% ipython --no-banner

In [1]: import numpy as np

In [2]: np.set_printoptions(suppress=True, linewidth=140)

In [3]: rd = lambda a: np.round(a, 3) + 0

In [4]: mat = np.load("w.npy")

In [5]: print(mat)
[[1 1 0 2]
 [0 2 0 2]
 [0 0 4 2]
 [0 0 0 1]]

In [6]: # triangular

In [7]: Uu, sig, Vt = np.linalg.svd(mat, full_matrices=False)

In [8]: print(rd(Uu.T @ mat @ Vt.T))
[[4.858 0.    0.    0.   ]
 [0.    3.187 0.    0.   ]
 [0.    0.    0.987 0.   ]
 [0.    0.    0.    0.524]]

In [9]: print(rd(np.cumsum(sig ** 2) / np.sum(sig ** 2)))
[0.674 0.964 0.992 1.   ]

In [10]: print(rd(sig / sig[0]))
[1.    0.656 0.203 0.108]

In [11]: print(np.allclose(Uu * sig @ Vt, mat))
True

In [12]: print(rd(Uu.T @ Uu))
[[1. 0. 0. 0.]
 [0. 1. 0. 0.]
 [0. 0. 1. 0.]
 [0. 0. 0. 1.]]

In [13]: print(rd(Vt @ Vt.T))
[[1. 0. 0. 0.]
 [0. 1. 0. 0.]
 [0. 0. 1. 0.]
 [0. 0. 0. 1.]]

In [14]: print(rd(np.abs(Vt[0])))
[0.069 0.22  0.706 0.67 ]

In [15]: def softmax(z):
    ...:     e = np.exp(z - z.max(axis=-1, keepdims=True))
    ...:     return e / e.sum(axis=-1, keepdims=True)
    ...: 

In [16]: print(rd(softmax(mat[0] + -3)))
[0.197 0.197 0.072 0.534]

In [17]: print(rd(softmax(mat).sum(axis=1)))
[1. 1. 1. 1.]

In [18]: print(rd(softmax(mat[0])))
[0.197 0.197 0.072 0.534]

In [19]: S = mat @ mat.T / np.sqrt(4)

In [20]: print(rd(softmax(S + np.triu(np.full(S.shape, -np.inf), 1))))
[[1.    0.    0.    0.   ]
 [0.269 0.731 0.    0.   ]
 [0.    0.    0.999 0.   ]
 [0.277 0.277 0.277 0.168]]

In [21]: print(rd(softmax(S)[0] @ mat))
[0.399 1.198 0.588 1.946]

In [22]: print(softmax(S).round(6).argmax(axis=1))
[0 1 2 0]

In [23]: t = np.radians(36)

In [24]: R = np.eye(4)

In [25]: R[0, 0] = R[1, 1] = np.cos(t)

In [26]: R[0, 1], R[1, 0] = -np.sin(t), np.sin(t)

In [27]: print(rd(R))
[[ 0.809 -0.588  0.     0.   ]
 [ 0.588  0.809  0.     0.   ]
 [ 0.     0.     1.     0.   ]
 [ 0.     0.     0.     1.   ]]

In [28]: A2 = mat @ R.T

In [29]: print(rd(np.abs(A2 - mat).max(axis=0)))
[1.176 0.397 0.    0.   ]

In [30]: print(rd(np.linalg.det(R)), rd(np.trace(R)))
1.0 3.618

In [31]: print(rd(A2))
[[ 0.221  1.397  0.     2.   ]
 [-1.176  1.618  0.     2.   ]
 [ 0.     0.     4.     2.   ]
 [ 0.     0.     0.     1.   ]]

In [32]: W = np.array([[1, 2], [-4, -3], [0, -4], [-1, 3]])

In [33]: coef = np.array([-2, 2])

In [34]: hid = np.maximum(A2 @ W + coef, 0)

In [35]: print((hid > 0).mean(axis=0))
[0.   0.75]

In [36]: print((hid > 0).astype(int))
[[0 1]
 [0 1]
 [0 0]
 [0 1]]

In [37]: print(rd(hid))
[[0.    4.252]
 [0.    0.795]
 [0.    0.   ]
 [0.    5.   ]]

In [38]: basis = np.array([[0, 1], [2, 2]])

In [39]: print(rd(hid @ basis))
[[ 8.504  8.504]
 [ 1.59   1.59 ]
 [ 0.     0.   ]
 [10.    10.   ]]

In [40]: print(W @ basis)
[[  4   5]
 [ -6 -10]
 [ -8  -8]
 [  6   5]]

In [41]: K = np.load("out14.npy")

In [42]: print(K)
[[-4.962  5.173 -4.568]
 [-3.516 -1.335 -0.59 ]
 [-0.434 -3.375  1.97 ]
 [-1.915 -0.11  -0.402]
 [-3.865 -1.668 -0.598]
 [-0.829 -1.752  0.962]
 [-3.1   -1.555 -0.273]
 [ 1.8   -5.013  3.906]
 [-1.428  0.888 -0.658]
 [-3.197  2.167 -2.182]]

In [43]: print(rd(np.sort(np.linalg.eigvals(mat))))
[1. 1. 2. 4.]

In [44]: print(np.prod(np.diag(mat)), rd(np.linalg.det(mat)))
8 8.0
